$ python -q
>>> import numpy as np
>>> import numpy.linalg as la
>>> np.set_printoptions(suppress=True, linewidth=160)
>>> tidy = lambda a: np.round(a, 1) + 0
>>> arr = np.load("m.npy")
>>> tidy(arr)
array([[ 0. , -0.2, -0.2, -0.2,  0. ,  0. ,  0.6, -0.2,  0.2],
       [ 0. , -1.1, -1.4, -0.9,  0.1,  0.7,  3.4, -1.8,  1.1],
       [ 0. , -1.1, -1.4, -0.9,  0.1,  0.7,  3.4, -1.8,  1.1],
       [ 0.3, -0.1, -1.3,  0.7,  0. ,  1.5,  0. , -1.3, -0.4],
       [ 0. , -0.9, -0.9, -1. ,  0.1,  0.2,  3.1, -1.2,  1.1],
       [ 0.4, -0.1, -1.8,  1. ,  0. ,  2.2,  0. , -1.9, -0.6],
       [ 0. ,  0.1, -0.1,  0.2,  0. ,  0.2, -0.4, -0.1, -0.2]])
>>> Y = arr / np.sqrt((arr ** 2).mean(axis=1, keepdims=True))
>>> la.matrix_rank(Y) == la.matrix_rank(arr)
np.True_
>>> la.matrix_rank(arr - arr.mean(axis=1, keepdims=True))
np.int64(2)
>>> M = np.load("w.npy")
>>> M
array([[18,  0, 15,  0,  0,  0,  3,  0,  0],
       [21,  6,  0, 15, 44,  4, 18,  0, 36],
       [ 0, 18,  8,  5,  0,  0,  0,  0, 13],
       [ 7, 16, 40, 18,  8,  0, 13,  0, 44],
       [ 0,  8, 16,  0,  0,  0,  0,  0,  0],
       [ 0,  0,  0,  0,  0,  0,  0,  0,  0],
       [ 0, 22,  0, 12,  4,  0,  0,  0, 32],
       [ 0,  0,  0,  0,  0,  0,  0,  0,  0],
       [33,  0,  0,  0,  2, 30, 16, 13,  0],
       [37, 28, 32, 36, 58, 49, 41, 47, 42],
       [ 3,  0,  0,  0,  0,  0,  0,  0,  0],
       [ 0,  0,  0,  0,  0,  0,  0,  0,  0],
       [ 0,  0, 12,  0,  0,  0,  0,  0,  0],
       [50,  4, 44,  6, 14, 25, 37, 40,  0],
       [13,  0,  4,  0,  0,  0,  0,  0,  0]])
>>> left, sigma, VT = la.svd(M, full_matrices=False)
>>> tidy(left.T @ left)
array([[1., 0., 0., 0., 0., 0., 0., 0., 0.],
       [0., 1., 0., 0., 0., 0., 0., 0., 0.],
       [0., 0., 1., 0., 0., 0., 0., 0., 0.],
       [0., 0., 0., 1., 0., 0., 0., 0., 0.],
       [0., 0., 0., 0., 1., 0., 0., 0., 0.],
       [0., 0., 0., 0., 0., 1., 0., 0., 0.],
       [0., 0., 0., 0., 0., 0., 1., 0., 0.],
       [0., 0., 0., 0., 0., 0., 0., 1., 0.],
       [0., 0., 0., 0., 0., 0., 0., 0., 1.]])
>>> tidy(VT @ VT.T)
array([[1., 0., 0., 0., 0., 0., 0., 0., 0.],
       [0., 1., 0., 0., 0., 0., 0., 0., 0.],
       [0., 0., 1., 0., 0., 0., 0., 0., 0.],
       [0., 0., 0., 1., 0., 0., 0., 0., 0.],
       [0., 0., 0., 0., 1., 0., 0., 0., 0.],
       [0., 0., 0., 0., 0., 1., 0., 0., 0.],
       [0., 0., 0., 0., 0., 0., 1., 0., 0.],
       [0., 0., 0., 0., 0., 0., 0., 1., 0.],
       [0., 0., 0., 0., 0., 0., 0., 0., 1.]])
>>> left.shape, sigma.shape, VT.shape
((15, 9), (9,), (9, 9))
>>> tidy(left.T @ M @ VT.T)
array([[168. ,   0. ,   0. ,   0. ,   0. ,   0. ,   0. ,   0. ,   0. ],
       [  0. ,  75.5,   0. ,   0. ,   0. ,   0. ,   0. ,   0. ,   0. ],
       [  0. ,   0. ,  52. ,   0. ,   0. ,   0. ,   0. ,   0. ,   0. ],
       [  0. ,   0. ,   0. ,  32. ,   0. ,   0. ,   0. ,   0. ,   0. ],
       [  0. ,   0. ,   0. ,   0. ,  26.8,   0. ,   0. ,   0. ,   0. ],
       [  0. ,   0. ,   0. ,   0. ,   0. ,  14.1,   0. ,   0. ,   0. ],
       [  0. ,   0. ,   0. ,   0. ,   0. ,   0. ,  11.3,   0. ,   0. ],
       [  0. ,   0. ,   0. ,   0. ,   0. ,   0. ,   0. ,   6.1,   0. ],
       [  0. ,   0. ,   0. ,   0. ,   0. ,   0. ,   0. ,   0. ,   1.5]])
>>> tidy(sigma / sigma[0])
array([1. , 0.4, 0.3, 0.2, 0.2, 0.1, 0.1, 0. , 0. ])
>>> (sigma > 1e-8).sum()
np.int64(9)
>>> np.abs(left[:, 0]).round(6).argmax()
np.int64(9)
>>> tidy(np.abs(VT[0]))
array([0.4, 0.2, 0.3, 0.2, 0.4, 0.3, 0.4, 0.3, 0.4])
>>> J = np.loadtxt("data.csv", delimiter=",")
>>> tidy(J)
array([[-0.1, -0.1, -0.1, -0.2, -1. ],
       [ 0.7, -0.6,  0. , -0.4,  0.1],
       [-0.7, -0.4, -0.2, -0.5,  0.2],
       [ 0.2,  0.7, -0.3, -0.6,  0.1],
       [-0.1,  0.1,  0.9, -0.4, -0.1]])
>>> rng = np.random.default_rng(9404)
>>> z = rng.permutation(5)
>>> Y = J[:, z] * rng.choice([-1, 1], 5)
>>> tidy(Y)
array([[ 0.2,  0.1, -0.1,  0.1, -1. ],
       [ 0.4,  0. , -0.6, -0.7,  0.1],
       [ 0.5,  0.2, -0.4,  0.7,  0.2],
       [ 0.6,  0.3,  0.7, -0.2,  0.1],
       [ 0.4, -0.9,  0.1,  0.1, -0.1]])
>>> left, _, VT = la.svd(J.T @ Y)
>>> tidy(left @ VT)
array([[ 0.,  0.,  0., -1.,  0.],
       [ 0.,  0.,  1.,  0.,  0.],
       [ 0., -1.,  0.,  0.,  0.],
       [-1.,  0.,  0.,  0.,  0.],
       [ 0.,  0.,  0.,  0.,  1.]])
>>> Y = J + rng.integers(-2, 3, (5, 1)) @ rng.integers(-2, 3, (1, 5))
>>> tidy(Y)
array([[ 0.9,  0.9, -0.1, -1.2, -2. ],
       [ 0.7, -0.6,  0. , -0.4,  0.1],
       [-2.7, -2.4, -0.2,  1.5,  2.2],
       [ 2.2,  2.7, -0.3, -2.6, -1.9],
       [-0.1,  0.1,  0.9, -0.4, -0.1]])
>>> la.matrix_rank(Y - J, tol=1e-8)
np.int64(1)
>>> tidy(Y - J)
array([[ 1.,  1.,  0., -1., -1.],
       [ 0.,  0.,  0.,  0.,  0.],
       [-2., -2.,  0.,  2.,  2.],
       [ 2.,  2.,  0., -2., -2.],
       [ 0.,  0.,  0.,  0.,  0.]])
>>> tidy(la.svd(Y - J, compute_uv=False))
array([6., 0., 0., 0., 0.])
>>> np.abs(Y - J).sum(axis=1)
array([4., 0., 8., 8., 0.])
